$ ipython --no-banner

In [1]: import numpy as np

In [2]: np.set_printoptions(precision=3, suppress=True, linewidth=160)

In [3]: def rnd(a):
   ...:     return np.round(a, 3) + 0
   ...: 

In [4]: E = np.load("dump.npy")

In [5]: E
Out[5]: 
array([[ 0.16 , -0.205,  0.103],
       [ 1.224,  4.483,  1.396],
       [ 0.843,  4.222,  1.51 ],
       [-0.955, -2.09 , -0.136],
       [ 0.809,  1.565,  0.593],
       [ 0.003, -0.142, -0.462],
       [-1.079, -2.167, -0.641],
       [ 0.162,  1.847,  0.162],
       [-0.662, -2.461, -0.132],
       [ 0.62 ,  1.98 ,  1.002],
       [ 0.342, -0.067,  0.109],
       [ 1.305,  4.347,  1.235],
       [ 1.748,  4.181,  0.934],
       [ 0.625,  2.583,  0.537],
       [ 0.245,  2.749,  0.812],
       [-0.918, -3.926, -0.912],
       [-1.228, -4.52 , -1.33 ],
       [-0.865, -2.524, -1.09 ]])

In [6]: labels = E[:, 1] > np.median(E[:, 1])

In [7]: r0 = E[labels].mean(axis=0) - E[~labels].mean(axis=0)

In [8]: labels.astype(int)
Out[8]: array([0, 1, 1, 0, 1, 0, 0, 1, 0, 1, 0, 1, 1, 1, 1, 0, 0, 0])

In [9]: mat = np.array([[-22, -21, -5, 20], [-2, 9, -15, 20], [-18, -9, -15, 30]])

In [10]: mat
Out[10]: 
array([[-22, -21,  -5,  20],
       [ -2,   9, -15,  20],
       [-18,  -9, -15,  30]])

In [11]: th = np.radians(90)

In [12]: R = np.eye(4)

In [13]: R[1, 1] = R[2, 2] = np.cos(th)

In [14]: R[1, 2], R[2, 1] = -np.sin(th), np.sin(th)

In [15]: rnd(R)
Out[15]: 
array([[ 1.,  0.,  0.,  0.],
       [ 0.,  0., -1.,  0.],
       [ 0.,  1.,  0.,  0.],
       [ 0.,  0.,  0.,  1.]])

In [16]: M2 = mat @ R.T

In [17]: rnd(np.linalg.svd(mat, compute_uv=False)), rnd(np.linalg.svd(M2, compute_uv=False))
Out[17]: (array([54.637, 24.592,  0.   ]), array([54.637, 24.592,  0.   ]))

In [18]: t3 = np.stack([mat, -1 * mat, mat[::-1]])

In [19]: t3.shape
Out[19]: (3, 3, 4)

In [20]: np.linalg.matrix_rank(t3)
Out[20]: array([2, 2, 2])

In [21]: print(np.einsum("bij,cij->bc", t3, t3))
[[ 3590 -3590  3230]
 [-3590  3590 -3230]
 [ 3230 -3230  3590]]

In [22]: U, sig, Vh = np.linalg.svd(mat)

In [23]: evecs = Vh[:(sig > 1e-8).sum()]

In [24]: rng = np.random.default_rng(442)

In [25]: vec = mat[0] + 2 * mat[1] + rng.integers(2) * np.eye(4)[0]

In [26]: vec
Out[26]: array([-25.,  -3., -35.,  60.])

In [27]: rnd(np.linalg.norm(vec - evecs.T @ evecs @ vec))
Out[27]: np.float64(0.79)

In [28]: rnd(evecs.T @ evecs)
Out[28]: 
array([[ 0.377,  0.418,  0.008, -0.245],
       [ 0.418,  0.644, -0.232,  0.028],
       [ 0.008, -0.232,  0.32 , -0.405],
       [-0.245,  0.028, -0.405,  0.659]])

In [29]: W1 = np.array([[-2, -3, 1], [0, 2, -3], [1, 1, 1], [3, -3, 0]])

In [30]: b = np.array([3, 3, 1])

In [31]: hid = np.maximum(mat @ W1 + b, 0)

In [32]: print(rnd((hid > 0).mean(axis=0)))
[1.    0.    0.333]

In [33]: np.linalg.matrix_rank(hid)
Out[33]: np.int64(2)

In [34]: Z = np.array([[2, 0], [1, 0], [0, 1]])

In [35]: (hid @ Z).round(6).argmax(axis=1)
Out[35]: array([0, 0, 0])
